$ python -q
>>> import numpy as np
>>> np.set_printoptions(precision=1, suppress=True, linewidth=160, legacy="1.25")
>>> W0 = np.array([[2.0, 2.0, 2.0, 3.0, 4.0],
...     [-2.0, 1.0, 0.0, 0.0, 3.0],
...     [-1.0, -1.0, 2.0, 0.0, 0.0],
...     [0.0, 0.0, 0.0, -1.0, 4.0],
...     [0.0, 0.0, 0.0, 2.0, 2.0]])
>>> B = W0 / np.sqrt((W0 ** 2).mean(axis=1, keepdims=True))
>>> np.linalg.matrix_rank(W0 - W0.mean(axis=1, keepdims=True))
4
>>> np.linalg.matrix_rank(B) == np.linalg.matrix_rank(W0)
True
>>> W0 - W0.mean(axis=1, keepdims=True)
array([[-0.6, -0.6, -0.6,  0.4,  1.4],
       [-2.4,  0.6, -0.4, -0.4,  2.6],
       [-1. , -1. ,  2. ,  0. ,  0. ],
       [-0.6, -0.6, -0.6, -1.6,  3.4],
       [-0.8, -0.8, -0.8,  1.2,  1.2]])
>>> x = np.array([-2, 0, 5, -2, 5])
>>> W0 @ np.eye(5)[4]
array([4., 3., 0., 4., 2.])
>>> W0 @ (2 * x)
array([40., 38., 24., 44., 12.])
>>> W0 @ np.ones(5)
array([13.,  2.,  0.,  3.,  4.])
>>> W0 @ x
array([20., 19., 12., 22.,  6.])
>>> W0 * x
array([[-4.,  0., 10., -6., 20.],
       [ 4.,  0.,  0., -0., 15.],
       [ 2., -0., 10., -0.,  0.],
       [-0.,  0.,  0.,  2., 20.],
       [-0.,  0.,  0., -4., 10.]])
>>> t = np.radians(60)
>>> Rm = np.eye(5)
>>> Rm[2, 2] = Rm[0, 0] = np.cos(t)
>>> Rm[2, 0], Rm[0, 2] = -np.sin(t), np.sin(t)
>>> Rm
array([[ 0.5,  0. ,  0.9,  0. ,  0. ],
       [ 0. ,  1. ,  0. ,  0. ,  0. ],
       [-0.9,  0. ,  0.5,  0. ,  0. ],
       [ 0. ,  0. ,  0. ,  1. ,  0. ],
       [ 0. ,  0. ,  0. ,  0. ,  1. ]])
>>> B = W0 @ Rm.T
>>> np.abs(B - W0).max(axis=0)
array([2.2, 0. , 2.7, 0. , 0. ])
>>> f = np.array([1, -1])
>>> np.correlate(Rm[0], Rm[4], "full")
array([0.5, 0. , 0.9, 0. , 0. , 0. , 0. , 0. , 0. ])
>>> np.array([np.convolve(row, f, "same") for row in Rm])
array([[ 0.5, -0.5,  0.9, -0.9,  0. ],
       [ 0. ,  1. , -1. ,  0. ,  0. ],
       [-0.9,  0.9,  0.5, -0.5,  0. ],
       [ 0. ,  0. ,  0. ,  1. , -1. ],
       [ 0. ,  0. ,  0. ,  0. ,  1. ]])
>>> arr = np.loadtxt("block15.csv", delimiter=",")
>>> arr
array([[3., 0., 0., 5., 2., 2., 0., 5., 3., 0., 0.],
       [2., 5., 3., 2., 2., 2., 5., 0., 5., 0., 5.],
       [0., 0., 2., 0., 1., 4., 2., 5., 3., 4., 4.],
       [3., 0., 3., 1., 1., 0., 2., 1., 4., 5., 3.],
       [0., 0., 2., 0., 1., 4., 2., 5., 3., 4., 4.]])
>>> left, sigma, Vh = np.linalg.svd(arr, full_matrices=False)
>>> np.abs(Vh[0])
array([0.2, 0.1, 0.3, 0.2, 0.2, 0.3, 0.3, 0.4, 0.4, 0.3, 0.4])
>>> np.round(left.T @ arr @ Vh.T, 1) + 0
array([[17.9,  0. ,  0. ,  0. ,  0. ],
       [ 0. ,  8. ,  0. ,  0. ,  0. ],
       [ 0. ,  0. ,  6.9,  0. ,  0. ],
       [ 0. ,  0. ,  0. ,  4.9,  0. ],
       [ 0. ,  0. ,  0. ,  0. ,  0. ]])
>>> np.allclose(left * sigma @ Vh, arr)
True
>>> def softmax(z):
...     e = np.exp(z - z.max(axis=-1, keepdims=True))
...     return e / e.sum(axis=-1, keepdims=True)
... 
>>> softmax(arr).sum(axis=1)
array([1., 1., 1., 1., 1.])
>>> np.round(softmax(10 * arr[2]), 1) + 0
array([0., 0., 0., 0., 0., 0., 0., 1., 0., 0., 0.])
>>> np.round(softmax(arr[2] + -1), 1) + 0
array([0. , 0. , 0. , 0. , 0. , 0.2, 0. , 0.4, 0.1, 0.2, 0.2])
>>> scores = arr @ arr.T / np.sqrt(11)
>>> np.round(softmax(scores), 1) + 0
array([[1. , 0. , 0. , 0. , 0. ],
       [0. , 1. , 0. , 0. , 0. ],
       [0. , 0. , 0.5, 0. , 0.5],
       [0. , 0. , 0. , 0.9, 0. ],
       [0. , 0. , 0.5, 0. , 0.5]])
>>> np.round(softmax(scores + np.triu(np.full(scores.shape, -np.inf), 1)), 1) + 0
array([[1. , 0. , 0. , 0. , 0. ],
       [0. , 1. , 0. , 0. , 0. ],
       [0. , 0. , 1. , 0. , 0. ],
       [0. , 0. , 0. , 1. , 0. ],
       [0. , 0. , 0.5, 0. , 0.5]])
>>> np.round(softmax(scores)[2] @ arr, 1) + 0
array([0., 0., 2., 0., 1., 4., 2., 5., 3., 4., 4.])
>>> t3 = np.stack([arr, 4 * arr, arr[::-1]])
>>> np.linalg.matrix_rank(t3)
array([4, 4, 4])
>>> np.linalg.norm(t3, axis=(1, 2))
array([21.4, 85.6, 21.4])
>>> (t3 @ arr.T).shape
(3, 5, 5)
>>> t3.shape
(3, 5, 11)
>>> m1 = np.load("sample17.npy")
>>> m1
array([[ 0.,  0.,  1.,  2.,  0.,  3.,  0.,  0.,  0.,  0.],
       [ 0.,  3.,  1.,  1.,  3.,  0.,  0.,  0.,  0.,  0.],
       [ 2.,  0.,  3.,  0.,  2.,  2.,  0.,  0.,  0.,  0.],
       [ 0.,  0.,  3.,  1.,  2.,  2.,  0.,  0.,  0.,  0.],
       [ 3.,  1.,  1.,  0.,  2.,  0.,  0.,  0.,  0.,  0.],
       [ 3.,  0.,  1.,  3.,  0.,  3.,  0.,  0.,  0.,  0.],
       [ 0.,  0.,  0.,  0.,  0.,  0.,  1.,  0.,  2., -1.],
       [ 0.,  0.,  0.,  0.,  0.,  0.,  3.,  2.,  1.,  2.],
       [ 0.,  0.,  0.,  0.,  0.,  0.,  3., -1., -1.,  3.],
       [ 0.,  0.,  0.,  0.,  0.,  0.,  3., -2.,  1.,  0.]])
>>> # splits into 2 blocks
>>> t3 = np.stack([m1, -3 * m1, m1[::-1]])
>>> np.einsum("bij,cij->bc", t3, t3)
array([[ 174., -522.,   20.],
       [-522., 1566.,  -60.],
       [  20.,  -60.,  174.]])
>>> t3.shape
(3, 10, 10)
>>> t3.sum(axis=0)
array([[ 0.,  0., -2., -4.,  0., -6.,  3., -2.,  1.,  0.],
       [ 0., -6., -2., -2., -6.,  0.,  3., -1., -1.,  3.],
       [-4.,  0., -6.,  0., -4., -4.,  3.,  2.,  1.,  2.],
       [ 0.,  0., -6., -2., -4., -4.,  1.,  0.,  2., -1.],
       [-3., -2., -1.,  3., -4.,  3.,  0.,  0.,  0.,  0.],
       [-3.,  1., -1., -6.,  2., -6.,  0.,  0.,  0.,  0.],
       [ 0.,  0.,  3.,  1.,  2.,  2., -2.,  0., -4.,  2.],
       [ 2.,  0.,  3.,  0.,  2.,  2., -6., -4., -2., -4.],
       [ 0.,  3.,  1.,  1.,  3.,  0., -6.,  2.,  2., -6.],
       [ 0.,  0.,  1.,  2.,  0.,  3., -6.,  4., -2.,  0.]])
>>> np.linalg.matrix_rank(t3)
array([10, 10, 10])
>>> np.linalg.norm(t3, axis=(1, 2))
array([13.2, 39.6, 13.2])
>>> rng = np.random.default_rng(9992)
>>> labels = rng.permutation(10)
>>> labels
array([5, 1, 8, 0, 7, 6, 3, 2, 9, 4])
>>> B = m1[labels][:, labels]
>>> np.trace(B)
14.0
>>> np.diag(B)
array([ 3.,  3., -1.,  0.,  2.,  1.,  1.,  3.,  0.,  2.])
>>> f = np.array([1, 2, 2, 2, 1, 1, 0, 2, 1, 2])
>>> B = m1 + np.outer(f, np.eye(10)[5])
>>> np.linalg.matrix_rank(np.linalg.inv(B) - np.linalg.inv(m1), tol=1e-8)
1
>>> round(float(np.linalg.det(B) / np.linalg.det(m1)), 1), round(float(1 + np.linalg.solve(m1, f)[5]), 1)
(1.1, 1.1)
>>> x = np.array([0, 1, 1, 0, 0, 2, -1, -2, 1, -1])
>>> m1 @ x
array([ 7.,  4.,  7.,  7.,  2.,  7.,  2., -8., -5.,  2.])
>>> J = np.loadtxt("x.csv", delimiter=",")
>>> J
array([[-1.2,  0.3, -1.4,  1.3,  1.1, -1.1, -1.1,  0.5],
       [ 0.4,  0.8,  0.3,  0.1, -2.4,  1.2, -0.7,  0.6],
       [ 2.4,  0.1,  0.4,  0.6,  0.9, -0.1, -0.1,  1.4],
       [-1.1,  1. , -2. , -0.1, -0.6,  0.6, -1.2, -0.8],
       [ 0.3, -2.5, -0.1, -0.1,  0.3, -0.8, -0.6, -1.2],
       [-0.8, -1.3,  0.6, -1.2,  1. , -0.2,  0.2, -2. ],
       [-0.5, -0.4,  0.8, -0.3,  0.2, -2.3, -0.5, -1.5],
       [ 1.3, -0.3,  1.5, -0.3,  0.5,  1.6,  0.6, -1.3],
       [ 2.3, -1.7,  0.6,  0. , -0.2, -0.1,  0.5,  0.2],
       [-1. , -0.2,  1.9, -0.5, -0.3, -1. ,  1.1,  1.4],
       [ 0.5, -1.6, -1.8,  0.7,  0.6,  0. , -0.1,  1.5],
       [ 0.1,  0. ,  0.4,  1.2, -1.7,  0.1, -0.5,  2.1],
       [ 0.2,  0.2, -2.2,  0.2,  0.2,  1.3, -1.1,  1.1],
       [-0.5, -0.4,  0. ,  0.1,  0.7, -0.9, -0.5,  2.7],
       [ 1.7,  1.2,  0. ,  0.9,  1.4, -0.1,  0.6, -1.3],
       [ 0.8,  0.2, -0.8,  0.2, -2.1,  1.5,  0.8,  0.8],
       [ 0.7, -0.7,  2.3,  1.1,  0.3,  0.4, -0.1,  1.1],
       [ 1.9, -0.2,  0.2,  0.7,  1.4,  0.7,  0.2, -1.5],
       [ 0.6, -0.5, -0.1,  2.4,  0. ,  0.4,  0. ,  1.5],
       [ 0.4, -0.2,  1.7, -0.6, -1. ,  1.3,  1.3, -1.1],
       [ 0.8,  0.2, -0.7, -1.7,  0.6, -0.5, -2. , -0.7],
       [ 0.2,  0.1,  1.2,  0.8, -0.6,  2.2, -0.2,  1.3],
       [ 0. ,  0.9, -0.9,  0. , -0.9,  1.2,  0.9, -2.1],
       [ 0.3, -0.9,  0.5,  1.3,  0.6,  0. ,  2.1, -1.2],
       [-1.2, -1.5, -1.4,  1.1,  0.2,  1. , -0.2, -1. ],
       [-1.2,  1. ,  0.5,  1.2,  0.5,  1.4,  1.2,  1.1],
       [-0.2,  1. ,  2. ,  0.2, -0.8,  0.5, -0.7,  1.6],
       [-0.6,  0.5, -1.6,  1.3,  0. ,  1.8, -0.3,  0.8],
       [-1.5, -0.4,  0.3, -2. ,  0.5, -0.3,  0.2,  1.5],
       [ 0.5, -0.6,  0.2, -1.9, -1.3, -0.2, -1.5, -0.8],
       [-0.4,  0.7, -0.8,  1. ,  0.4,  1.6, -0.4, -2. ],
       [-1.7,  0.5, -0.2, -1.2, -1.2,  0.9, -0.3, -1.4],
       [ 0. , -0.2,  1.6, -1. , -1.6,  0.4,  0.7, -1.5],
       [ 0.1,  0.4, -0.5, -1.1,  2.4, -0.8,  0.9, -0.3],
       [-0.8,  0.9,  0.4,  1.6, -2. , -0.8, -0.3, -0.2],
       [-1.5, -1. , -1.7,  0.8,  0.7, -1. ,  0.7, -0.4],
       [-0.8, -0.1,  0.5,  0.5, -0.4,  2.7, -0.5,  0.3],
       [-0.1,  1.8,  1.2,  0.2,  0.2, -1.2,  1.5, -0.8],
       [ 0.1, -0.3, -0.7, -1.3,  0.3, -1.4,  1.2, -1.7],
       [-2.1, -0.5, -0.2,  1.2, -1.2,  0.3,  0.4,  1.1],
       [-0.6, -1.6,  1.3, -1.5, -0.1,  0. ,  1.3, -0.4],
       [-0.6,  1.6,  1.8,  0.9, -0.5, -0.3,  0.9,  0.9],
       [-1.2, -0.2, -1.4,  1.6, -0.2,  0. ,  1. ,  1.4],
       [ 0.3, -1.2, -1.2,  1.4,  0.8, -1.1, -0.9,  1.2]])
>>> D = np.linalg.norm(J[:, None] - J[None], axis=-1)
>>> np.linalg.norm(J - J.mean(axis=0), axis=1)
array([3.1, 2.9, 3.1, 3.1, 3. , 3.1, 3.2, 2.9, 3. , 3. , 3. , 2.9, 3. , 3.1, 3.1, 2.9, 2.9, 3. , 2.8, 2.9, 3.3, 2.8, 3. , 2.8, 2.8, 2.8, 3. , 2.8, 3.1, 3.2,
       2.9, 3. , 3. , 3.2, 2.9, 3. , 2.8, 3.1, 3.1, 2.8, 2.9, 2.9, 2.8, 3. ])
>>> np.linalg.matrix_rank(D ** 2)
10
>>> np.flatnonzero(D[38] < D.mean() / 2)
array([38])
>>> D.mean(axis=1).argmax()
20
